$ python3 -q
>>> import numpy as np
>>> np.set_printoptions(precision=2, suppress=True, linewidth=200, legacy="1.25")
>>> rng = np.random.default_rng(327033)
>>> z = rng.integers(0, 3, 3)
>>> arr = np.triu((z[:, None] == z) & (rng.random((3, 3)) < 0.8), 1).astype(int)
>>> arr += arr.T
>>> arr
array([[0, 0, 0],
       [0, 0, 0],
       [0, 0, 0]])
>>> X = np.eye(3, dtype=int)[rng.permutation(3)] * np.array([-4, -2, -1])
>>> X
array([[-4,  0,  0],
       [ 0,  0, -1],
       [ 0, -2,  0]])
>>> # 2 groups of indices that never mix
>>> cov = X.T @ X
>>> np.diag(cov)
array([16,  4,  1])
>>> np.allclose(cov, cov.T)
True
>>> np.trace(cov), (X ** 2).sum()
(21, 21)
>>> np.linalg.eigvalsh(cov)[::-1]
array([16.,  4.,  1.])
>>> cov
array([[16,  0,  0],
       [ 0,  4,  0],
       [ 0,  0,  1]])
>>> np.linalg.svd(X, compute_uv=False) ** 2
array([16.,  4.,  1.])
>>> np.linalg.matrix_rank(cov)
3
>>> z = rng.permutation(3)
>>> z
array([2, 0, 1])
>>> A2 = X[z][:, z]
>>> np.diag(A2)
array([ 0, -4,  0])
>>> np.allclose(A2, X)
False
>>> np.trace(A2)
-4
>>> r0 = np.array([-2, 1, 0])
>>> A2 = X + np.outer(r0, np.eye(3)[2])
>>> A2
array([[-4.,  0., -2.],
       [ 0.,  0.,  0.],
       [ 0., -2.,  0.]])
>>> cov = A2.T @ A2
>>> np.diag(cov)
array([16.,  4.,  4.])
>>> (A2 @ A2.T).shape
(3, 3)
>>> z = rng.permutation(3)
>>> A2 = X[:, z] * rng.choice([-1, 1], 3)
>>> A2
array([[ 0,  0, -4],
       [ 0, -1,  0],
       [ 2,  0,  0]])
>>> U, _, Vh = np.linalg.svd(X.T @ A2)
>>> z
array([1, 2, 0])
>>> F = np.load("m.npy")
>>> F
array([[ 0.29,  0.18, -0.77],
       [-0.05, -0.03,  0.17],
       [ 0.  ,  0.  ,  0.  ],
       [ 0.46,  0.29, -0.94],
       [ 0.24,  0.15, -0.69],
       [-0.15, -0.09,  0.47],
       [ 0.05,  0.03, -0.17],
       [-0.2 , -0.12,  0.59],
       [ 0.  ,  0.  ,  0.  ],
       [-0.72, -0.49,  1.  ],
       [ 0.  ,  0.  ,  0.  ],
       [-0.24, -0.15,  0.69],
       [-0.46, -0.29,  0.94],
       [-0.2 , -0.12,  0.59],
       [ 0.2 ,  0.12, -0.59],
       [ 0.46,  0.29, -0.94],
       [-0.42, -0.26,  0.91],
       [-0.29, -0.18,  0.77],
       [ 0.38,  0.24, -0.88],
       [ 0.34,  0.21, -0.83],
       [-0.24, -0.15,  0.69],
       [-0.34, -0.21,  0.83],
       [ 0.38,  0.24, -0.88],
       [ 0.34,  0.21, -0.83],
       [-0.66, -0.45,  0.99],
       [ 0.64,  0.42, -0.99]])
>>> # row 8 repeats row 2
>>> W1 = np.array([[-3, 1], [3, 3], [2, -3]])
>>> b = np.array([3, 5])
>>> H = np.maximum(F @ W1 + b, 0)
>>> (H > 0).mean(axis=0)
array([1.  , 0.96])
>>> (H > 0).astype(int)
array([[1, 1],
       [1, 1],
       [1, 1],
       [1, 1],
       [1, 1],
       [1, 1],
       [1, 1],
       [1, 1],
       [1, 1],
       [1, 0],
       [1, 1],
       [1, 1],
       [1, 1],
       [1, 1],
       [1, 1],
       [1, 1],
       [1, 1],
       [1, 1],
       [1, 1],
       [1, 1],
       [1, 1],
       [1, 1],
       [1, 1],
       [1, 1],
       [1, 1],
       [1, 1]])
>>> np.linalg.matrix_rank(H)
2
>>> cent = np.array([[2, 2, 0], [2, 1, 0]])
>>> W1 @ cent
array([[-4, -5,  0],
       [12,  9,  0],
       [-2,  1,  0]])
